>>> import numpy as np
>>> import numpy.linalg as la
>>> np.set_printoptions(suppress=True, linewidth=100)
>>> tidy = lambda a: np.round(a, 2) + 0
>>> M = np.load("out4.npy")
>>> M
array([[  7., -14.,   0.,   4.,  18.,  14., -14.,  10.,  -4.,   8.,  -8.,   0.,   6.,  -2.],
       [-14.,  52.,   0., -14., -63., -49.,  49., -35.,  14., -28.,  28.,   0., -21.,   7.],
       [  0.,   0.,   3.,   0.,   0.,   0.,   0.,   0.,   0.,   0.,   0.,   0.,   0.,   0.],
       [  4., -14.,   0.,   7.,  18.,  14., -14.,  10.,  -4.,   8.,  -8.,   0.,   6.,  -2.],
       [ 18., -63.,   0.,  18.,  84.,  63., -63.,  45., -18.,  36., -36.,   0.,  27.,  -9.],
       [ 14., -49.,   0.,  14.,  63.,  52., -49.,  35., -14.,  28., -28.,   0.,  21.,  -7.],
       [-14.,  49.,   0., -14., -63., -49.,  52., -35.,  14., -28.,  28.,   0., -21.,   7.],
       [ 10., -35.,   0.,  10.,  45.,  35., -35.,  28., -10.,  20., -20.,   0.,  15.,  -5.],
       [ -4.,  14.,   0.,  -4., -18., -14.,  14., -10.,   7.,  -8.,   8.,   0.,  -6.,   2.],
       [  8., -28.,   0.,   8.,  36.,  28., -28.,  20.,  -8.,  19., -16.,   0.,  12.,  -4.],
       [ -8.,  28.,   0.,  -8., -36., -28.,  28., -20.,   8., -16.,  19.,   0., -12.,   4.],
       [  0.,   0.,   0.,   0.,   0.,   0.,   0.,   0.,   0.,   0.,   0.,   3.,   0.,   0.],
       [  6., -21.,   0.,   6.,  27.,  21., -21.,  15.,  -6.,  12., -12.,   0.,  12.,  -3.],
       [ -2.,   7.,   0.,  -2.,  -9.,  -7.,   7.,  -5.,   2.,  -4.,   4.,   0.,  -3.,   4.]])
>>> # equal to its transpose
>>> x0 = np.ones(14)
>>> for _ in range(6):
...     x0 = M @ x0
...     x0 /= la.norm(x0)
...     print(round(x0 @ M @ x0, 2))
... 
309.01
310.0
310.0
310.0
310.0
310.0
>>> tidy(x0)
array([ 0.11, -0.4 ,  0.  ,  0.11,  0.51,  0.4 , -0.4 ,  0.29, -0.11,  0.23, -0.23,  0.  ,  0.17,
       -0.06])
>>> tidy(la.eigvalsh(M)[-1])
np.float64(310.0)
>>> low = la.cholesky(M)
>>> la.eigvalsh(M).min() > 0
np.True_
>>> vals, evecs = la.eigh(M)
>>> tidy(vals)
array([  3.,   3.,   3.,   3.,   3.,   3.,   3.,   3.,   3.,   3.,   3.,   3.,   3., 310.])
>>> tidy(la.eigvalsh(M @ M))
array([    9.,     9.,     9.,     9.,     9.,     9.,     9.,     9.,     9.,     9.,     9.,
           9.,     9., 96100.])
>>> tidy(la.svd(M, compute_uv=False))
array([310.,   3.,   3.,   3.,   3.,   3.,   3.,   3.,   3.,   3.,   3.,   3.,   3.,   3.])
>>> np.abs(evecs[:, -1]).round(6).argmax()
np.int64(4)
>>> rng = np.random.default_rng(313)
>>> idx = rng.permutation(14)
>>> idx
array([10,  6, 11, 12,  9,  8,  3,  1,  7, 13,  0,  5,  2,  4])
>>> out = M[idx][:, idx]
>>> np.trace(out)
np.float64(349.0)
>>> x0 = np.array([-1, 2, 2, -2, -3, 0, 3, -2, 3, 0, -1, 3, -1, -1])
>>> a = np.maximum(M @ x0, 0)
>>> np.maximum(M @ (3 * x0), 0)
array([   0., 1740.,   18.,    0.,    0.,    0., 1749.,    0.,  519.,    0.,  975.,   27.,    0.,
        237.])
>>> a
array([  0., 580.,   6.,   0.,   0.,   0., 583.,   0., 173.,   0., 325.,   9.,   0.,  79.])
>>> J = np.load("arr.npy")
>>> J
array([[ 0.  , -1.54, -3.  ,  3.46,  1.93,  3.93,  1.  ,  3.93, -2.  ,  1.  ],
       [ 0.  , -2.5 , -3.  ,  2.5 ,  0.01,  2.01,  1.  ,  2.01, -2.  ,  1.  ],
       [ 0.  , -3.33, -3.  ,  1.67, -1.66,  0.34,  1.  ,  0.34, -2.  ,  1.  ],
       [ 0.  , -1.63, -3.  ,  3.37,  1.73,  3.73,  1.  ,  3.73, -2.  ,  1.  ],
       [ 0.  , -0.57, -3.  ,  4.43,  3.86,  5.86,  1.  ,  5.86, -2.  ,  1.  ],
       [ 0.  , -4.05, -3.  ,  0.95, -3.1 , -1.1 ,  1.  , -1.1 , -2.  ,  1.  ],
       [ 0.  , -0.87, -3.  ,  4.13,  3.26,  5.26,  1.  ,  5.26, -2.  ,  1.  ],
       [ 0.  , -2.43, -3.  ,  2.57,  0.15,  2.15,  1.  ,  2.15, -2.  ,  1.  ],
       [ 0.  , -1.17, -3.  ,  3.83,  2.67,  4.67,  1.  ,  4.67, -2.  ,  1.  ],
       [ 0.  , -0.79, -3.  ,  4.21,  3.42,  5.42,  1.  ,  5.42, -2.  ,  1.  ],
       [ 0.  , -2.77, -3.  ,  2.23, -0.54,  1.46,  1.  ,  1.46, -2.  ,  1.  ],
       [ 0.  , -1.3 , -3.  ,  3.7 ,  2.4 ,  4.4 ,  1.  ,  4.4 , -2.  ,  1.  ],
       [ 0.  , -1.42, -3.  ,  3.58,  2.16,  4.16,  1.  ,  4.16, -2.  ,  1.  ],
       [ 0.  , -2.91, -3.  ,  2.09, -0.82,  1.18,  1.  ,  1.18, -2.  ,  1.  ],
       [ 0.  ,  0.84, -3.  ,  5.84,  6.68,  8.68,  1.  ,  8.68, -2.  ,  1.  ],
       [ 0.  , -2.76, -3.  ,  2.24, -0.53,  1.47,  1.  ,  1.47, -2.  ,  1.  ],
       [ 0.  , -1.99, -3.  ,  3.01,  1.02,  3.02,  1.  ,  3.02, -2.  ,  1.  ],
       [ 0.  , -2.5 , -3.  ,  2.5 ,  0.  ,  2.  ,  1.  ,  2.  , -2.  ,  1.  ],
       [ 0.  ,  0.32, -3.  ,  5.32,  5.65,  7.65,  1.  ,  7.65, -2.  ,  1.  ],
       [ 0.  , -0.88, -3.  ,  4.12,  3.25,  5.25,  1.  ,  5.25, -2.  ,  1.  ],
       [ 0.  , -2.96, -3.  ,  2.04, -0.93,  1.07,  1.  ,  1.07, -2.  ,  1.  ],
       [ 0.  , -2.62, -3.  ,  2.38, -0.24,  1.76,  1.  ,  1.76, -2.  ,  1.  ],
       [ 0.  , -1.39, -3.  ,  3.61,  2.21,  4.21,  1.  ,  4.21, -2.  ,  1.  ],
       [ 0.  , -1.4 , -3.  ,  3.6 ,  2.2 ,  4.2 ,  1.  ,  4.2 , -2.  ,  1.  ],
       [ 0.  , -1.41, -3.  ,  3.59,  2.17,  4.17,  1.  ,  4.17, -2.  ,  1.  ],
       [ 0.  , -1.05, -3.  ,  3.95,  2.91,  4.91,  1.  ,  4.91, -2.  ,  1.  ],
       [ 0.  , -1.28, -3.  ,  3.72,  2.44,  4.44,  1.  ,  4.44, -2.  ,  1.  ]])
>>> r0 = np.array([2, -1, 3, 3, 0, 0, -3, 0, -3, -2, -5, -4, 3, -1])
>>> out = M + np.outer(r0, np.eye(14)[9])
>>> la.matrix_rank(la.inv(out) - la.inv(M), tol=1e-8)
np.int64(1)
>>> la.matrix_rank(out - M)
np.int64(1)
>>> left, sigma, Vt = la.svd(J)
>>> evecs = Vt[:(sigma > 1e-8).sum()]
>>> x0 = J[16] + -3 * J[18] + rng.integers(2) * np.eye(10)[5]
>>> tidy(x0)
array([  0.  ,  -2.95,   6.  , -12.95, -15.93, -18.93,  -2.  , -19.93,   4.  ,  -2.  ])
>>> np.allclose(evecs.T @ evecs @ x0, x0)
False
>>> tidy(la.norm(x0 - evecs.T @ evecs @ x0))
np.float64(0.81)
>>> la.matrix_rank(np.vstack([J, x0]))
np.int64(4)
>>> X = np.loadtxt("data.csv", delimiter=",")
>>> X
array([[-0.02,  0.1 , -0.57, -0.54, -0.1 , -1.76, -0.07, -0.16,  0.98, -0.15],
       [-0.94,  0.23,  1.31, -0.68, -0.12,  0.31,  1.84, -0.09,  0.21, -0.78],
       [-0.36, -0.46, -0.33, -0.09,  0.37,  0.1 ,  0.24, -1.94, -1.24,  0.72],
       [ 0.71,  0.59, -1.13,  0.04,  0.24,  0.2 ,  1.21,  0.86, -0.56,  0.02],
       [ 0.19,  0.6 ,  0.39,  1.36,  0.77, -0.32,  1.  , -0.46,  0.7 , -0.89],
       [-0.39, -1.05, -0.23, -0.24,  0.93,  0.77,  0.66,  0.48,  0.8 ,  1.  ]])
>>> r0 = np.array([-7, 6, -5])
>>> tidy(np.convolve(X[4], r0))
array([ -1.33,  -3.06,  -0.08, -10.18,   0.82,   0.06, -12.77,  10.82, -12.66,  12.73,  -8.84,
         4.45])
>>> rk = la.matrix_rank(J)
>>> rk
np.int64(3)
>>> null = la.svd(J)[2][rk:].T
>>> tidy(null @ null.T)
array([[ 1.  ,  0.  ,  0.  ,  0.  ,  0.  ,  0.  ,  0.  ,  0.  ,  0.  ,  0.  ],
       [ 0.  ,  0.29, -0.25, -0.29, -0.11,  0.06,  0.08,  0.06, -0.17,  0.08],
       [ 0.  , -0.25,  0.7 ,  0.25, -0.13,  0.07,  0.1 ,  0.07, -0.2 ,  0.1 ],
       [ 0.  , -0.29,  0.25,  0.29,  0.11, -0.06, -0.08, -0.06,  0.17, -0.08],
       [ 0.  , -0.11, -0.13,  0.11,  0.61, -0.3 ,  0.04, -0.3 , -0.09,  0.04],
       [ 0.  ,  0.06,  0.07, -0.06, -0.3 ,  0.65, -0.02, -0.35,  0.04, -0.02],
       [ 0.  ,  0.08,  0.1 , -0.08,  0.04, -0.02,  0.97, -0.02,  0.07, -0.03],
       [ 0.  ,  0.06,  0.07, -0.06, -0.3 , -0.35, -0.02,  0.65,  0.04, -0.02],
       [ 0.  , -0.17, -0.2 ,  0.17, -0.09,  0.04,  0.07,  0.04,  0.87,  0.07],
       [ 0.  ,  0.08,  0.1 , -0.08,  0.04, -0.02, -0.03, -0.02,  0.07,  0.97]])
>>> [int(la.matrix_rank(J[:, :j + 1])) for j in range(10)]
[0, 1, 2, 2, 3, 3, 3, 3, 3, 3]
>>> np.allclose(J @ null, 0)
True
>>> feats = np.loadtxt("m.csv", delimiter=",")
>>> feats
array([[-1.02,  5.04,  4.04, -4.99,  1.03, -3.97],
       [-0.97,  5.02,  4.01, -4.9 ,  0.95, -3.98],
       [-1.04,  4.98,  3.95, -5.08,  1.01, -4.08],
       [-1.04,  5.04,  4.02, -5.1 ,  1.  , -3.93],
       [-0.95,  4.93,  3.92, -5.04,  0.92, -3.95],
       [-1.12,  5.04,  4.01, -4.96,  0.95, -3.95],
       [-1.01,  4.92,  4.07, -5.09,  1.02, -4.02],
       [-1.04,  5.04,  4.01, -4.91,  1.04, -4.  ],
       [-1.01,  4.9 ,  4.02, -4.98,  0.93, -3.98],
       [-1.04,  5.04,  3.92, -5.  ,  0.93, -3.97],
       [-1.01,  5.02,  4.1 , -5.04,  0.95, -3.96],
       [-4.94, -3.01, -2.99,  0.06,  5.01, -3.06],
       [-5.03, -3.07, -2.96,  0.06,  4.98, -3.06],
       [-5.04, -2.92, -3.05,  0.09,  5.15, -3.05],
       [-5.01, -2.99, -2.97,  0.  ,  5.06, -2.96],
       [-4.9 , -2.89, -2.98,  0.02,  4.98, -2.94],
       [-4.9 , -3.01, -3.  , -0.03,  5.03, -2.95],
       [-4.91, -2.97, -3.09, -0.05,  4.98, -3.02],
       [-4.97, -2.97, -3.07,  0.02,  4.93, -3.01],
       [-5.02, -3.  , -3.02,  0.04,  4.95, -3.02],
       [-5.01, -3.08, -3.12,  0.01,  4.99, -2.96],
       [-5.02, -2.99, -2.98,  0.05,  4.94, -3.02],
       [-4.98,  4.04, -3.96,  3.96,  0.09, -3.83],
       [-5.01,  4.03, -3.96,  3.99, -0.02, -3.93],
       [-4.99,  3.97, -4.01,  4.02,  0.02, -3.98],
       [-5.04,  4.04, -3.94,  4.02, -0.03, -4.07],
       [-5.04,  4.04, -4.06,  3.99,  0.04, -3.96],
       [-4.95,  3.93, -3.94,  3.92, -0.02, -4.  ],
       [-5.07,  4.01, -3.97,  4.06, -0.03, -3.9 ],
       [-5.05,  3.99, -3.88,  4.02,  0.1 , -4.05],
       [-5.04,  4.  , -3.97,  4.01, -0.03, -3.98],
       [-4.98,  3.97, -3.96,  4.04, -0.03, -4.13],
       [-5.01,  3.89, -4.06,  3.93, -0.11, -4.01]])
>>> out = np.c_[feats[:, :4] @ np.array([[-3, -8, 3, 0], [-8, -4, 2, -9], [-4, -2, -2, 4], [-1, 0, -7, 0]]), np.array([1, -1, 0, -2, 0, 2, 2, -3, 2, 0, 2, 1, 1, -3, 2, -1, 3, -1, 0, 0, -2, 2, -2, -2, 3, -3, 3, -3, 0, 1, 3, -1, 2])]
>>> tidy(out)
array([[-48.43, -20.08,  33.87, -29.2 ,   1.  ],
       [-48.39, -20.34,  33.41, -29.14,  -1.  ],
       [-47.44, -19.5 ,  34.5 , -29.02,   0.  ],
       [-48.18, -19.88,  34.62, -29.28,  -2.  ],
       [-47.23, -19.96,  34.45, -28.69,   0.  ],
       [-48.04, -19.22,  33.42, -29.32,   2.  ],
       [-47.52, -19.74,  34.3 , -28.  ,   2.  ],
       [-48.33, -19.86,  33.31, -29.32,  -3.  ],
       [-47.27, -19.56,  33.59, -28.02,   2.  ],
       [-47.88, -19.68,  34.12, -29.68,   0.  ],
       [-48.49, -20.2 ,  34.09, -28.78,   2.  ],
       [ 50.8 ,  57.54, -15.28,  15.13,   1.  ],
       [ 51.43,  58.44, -15.73,  15.79,   1.  ],
       [ 50.59,  58.1 , -15.49,  14.08,  -3.  ],
       [ 50.83,  57.98, -15.07,  15.03,   2.  ],
       [ 49.72,  56.72, -14.66,  14.09,  -1.  ],
       [ 50.81,  57.24, -14.51,  15.09,   3.  ],
       [ 50.9 ,  57.34, -14.14,  14.37,  -1.  ],
       [ 50.93,  57.78, -14.85,  14.45,   0.  ],
       [ 51.1 ,  58.2 , -15.3 ,  14.92,   0.  ],
       [ 52.14,  58.64, -15.02,  15.24,  -2.  ],
       [ 50.85,  58.08, -15.43,  14.99,   2.  ],
       [ -5.5 ,  31.6 , -26.66, -52.2 ,  -2.  ],
       [ -5.36,  31.88, -26.98, -52.11,  -2.  ],
       [ -4.77,  32.06, -27.15, -51.77,   3.  ],
       [ -5.46,  32.04, -27.3 , -52.12,  -3.  ],
       [ -4.95,  32.28, -26.85, -52.6 ,   3.  ],
       [ -4.75,  31.76, -26.55, -51.13,  -3.  ],
       [ -5.05,  32.46, -27.67, -51.97,   0.  ],
       [ -5.27,  32.2 , -27.55, -51.43,   1.  ],
       [ -5.01,  32.26, -27.25, -51.88,   3.  ],
       [ -5.02,  31.88, -27.36, -51.57,  -1.  ],
       [ -3.78,  32.64, -26.64, -51.25,   2.  ]])
>>> la.matrix_rank(out)
np.int64(5)
>>> tidy(la.norm(la.qr(feats)[0].T @ out, axis=0) ** 2 / ((out ** 2).sum(axis=0) + 1e-12))
array([1.  , 1.  , 1.  , 1.  , 0.11])
>>> tidy(la.norm(out - feats @ la.lstsq(feats, out)[0], axis=0))
array([ 0.  ,  0.  ,  0.  ,  0.  , 10.48])
>>> tidy(la.lstsq(feats, out[:, 0])[0])
array([-3., -8., -4., -1.,  0.,  0.])
